$ python -q
>>> import numpy as np
>>> from numpy import linalg as LA
>>> np.set_printoptions(suppress=True, linewidth=200)
>>> rnd = lambda a: np.round(a, 2) + 0
>>> sig = 3 * 0.5 ** np.arange(3)
>>> O, _ = LA.qr(np.array([[0.8, -0.9, 0.0], [2.6, 0.6, -0.1], [-0.3, 0.2, -0.9]]))
>>> rng = np.random.default_rng(5188)
>>> F = rng.normal(size=(15, 3)) * sig @ O
>>> rnd(F)
array([[-0.24,  8.52,  3.3 ],
       [ 2.12,  2.43, -0.53],
       [-0.69, -3.18,  1.05],
       [-0.76,  3.3 ,  1.53],
       [ 1.98, -3.41, -2.1 ],
       [ 2.06, -2.91, -0.54],
       [ 2.48, -1.36,  0.86],
       [ 1.82, -3.28, -0.86],
       [-1.86, -1.39, -0.97],
       [-2.89, -1.25, -0.16],
       [ 0.71,  1.48,  0.98],
       [ 0.35, -2.4 , -1.48],
       [-0.8 ,  3.03,  0.1 ],
       [-0.91,  1.49,  0.  ],
       [ 1.99, -4.08, -1.15]])
>>> proj = F @ LA.solve(F.T @ F, F.T)
>>> LA.matrix_rank(np.eye(15) - proj)
np.int64(12)
>>> rnd(np.trace(proj))
np.float64(3.0)
>>> rnd(proj @ F[:, 2])
array([ 3.3 , -0.53,  1.05,  1.53, -2.1 , -0.54,  0.86, -0.86, -0.97, -0.16,  0.98, -1.48,  0.1 ,  0.  , -1.15])
>>> np.allclose(proj @ proj, proj)
True
>>> rnd(LA.eigvalsh(proj))
array([0., 0., 0., 0., 0., 0., 0., 0., 0., 0., 0., 0., 1., 1., 1.])
>>> rnd(np.diag(proj))
array([0.51, 0.32, 0.43, 0.09, 0.22, 0.13, 0.31, 0.11, 0.16, 0.26, 0.06, 0.09, 0.11, 0.04, 0.15])
>>> cen = F - F.mean(axis=0)
>>> left, sig, VT = LA.svd(cen, full_matrices=False)
>>> rnd(sig ** 2 / (sig ** 2).sum())
array([0.81, 0.15, 0.04])
>>> (np.sign(left[:, 0]) == np.sign(left[0, 0])).astype(int)
array([1, 1, 0, 1, 0, 0, 0, 0, 0, 0, 1, 0, 1, 1, 0])
>>> rnd(np.abs(VT[-1]))
array([0.04, 0.29, 0.96])
>>> rnd(cen.mean(axis=0))
array([0., 0., 0.])
>>> LA.matrix_rank(cen)
np.int64(3)
>>> rnd((sig ** 2).sum() ** 2 / (sig ** 4).sum())
np.float64(1.48)
>>> d = LA.norm(F[:, None] - F[None], axis=-1)
>>> np.unravel_index(d.round(6).argmax(), d.shape)
(np.int64(0), np.int64(14))
>>> LA.matrix_rank(d ** 2)
np.int64(5)
>>> d.shape
(15, 15)
>>> rnd(d[:5, :5])
array([[ 0.  ,  7.57, 11.92,  5.54, 13.28],
       [ 7.57,  0.  ,  6.47,  3.64,  6.04],
       [11.92,  6.47,  0.  ,  6.5 ,  4.14],
       [ 5.54,  3.64,  6.5 ,  0.  ,  8.1 ],
       [13.28,  6.04,  4.14,  8.1 ,  0.  ]])
>>> C = F[[13, 8]].astype(float)
>>> for _ in range(4):
...     idx = LA.norm(F[:, None] - C, axis=-1).argmin(axis=1)
...     C = np.array([F[idx == j].mean(axis=0) for j in range(2)])
... 
>>> idx
array([0, 0, 1, 0, 1, 1, 1, 1, 1, 1, 0, 1, 0, 0, 1])
>>> rnd(C)
array([[ 0.02,  3.37,  0.9 ],
       [ 0.58, -2.58, -0.59]])
>>> rnd(C[1] - C[0])
array([ 0.56, -5.96, -1.49])
>>> np.abs(C[1] - C[0]).argmax()
np.int64(1)
>>> E = np.load("out4.npy")
>>> E
array([[-1, -1, -1, -1, -1],
       [-1, -2, -2, -2, -2],
       [-1, -2, -3, -3, -3],
       [-1, -2, -3, -4, -4],
       [-1, -2, -3, -4, -5]])
>>> # equal to its transpose
>>> M2 = F / LA.norm(F, axis=1, keepdims=True)
>>> G = M2 @ M2.T
>>> rnd(G[1])
array([ 0.62,  1.  , -0.87,  0.46, -0.2 , -0.21,  0.15, -0.29, -0.83, -0.88,  0.73, -0.47,  0.55,  0.3 , -0.33])
>>> rnd(np.degrees(np.arccos(np.clip(G[1, 8], -1, 1))))
np.float64(145.92)
>>> rnd(LA.norm(M2, axis=1))
array([1., 1., 1., 1., 1., 1., 1., 1., 1., 1., 1., 1., 1., 1., 1.])
>>> O, vecs = LA.qr(E[:, :3])[0], LA.qr(E[:, 3:])[0]
>>> sig = LA.svd(O.T @ vecs, compute_uv=False)
>>> (sig > 0.9).sum()
np.int64(1)
>>> rnd(LA.det(E[::-1]))
np.float64(-1.0)
>>> rnd(LA.eigvals(E))
array([-12.34,  -1.45,  -0.58,  -0.35,  -0.27])
>>> np.kron(np.eye(2, dtype=int), E)
array([[-1, -1, -1, -1, -1,  0,  0,  0,  0,  0],
       [-1, -2, -2, -2, -2,  0,  0,  0,  0,  0],
       [-1, -2, -3, -3, -3,  0,  0,  0,  0,  0],
       [-1, -2, -3, -4, -4,  0,  0,  0,  0,  0],
       [-1, -2, -3, -4, -5,  0,  0,  0,  0,  0],
       [ 0,  0,  0,  0,  0, -1, -1, -1, -1, -1],
       [ 0,  0,  0,  0,  0, -1, -2, -2, -2, -2],
       [ 0,  0,  0,  0,  0, -1, -2, -3, -3, -3],
       [ 0,  0,  0,  0,  0, -1, -2, -3, -4, -4],
       [ 0,  0,  0,  0,  0, -1, -2, -3, -4, -5]])
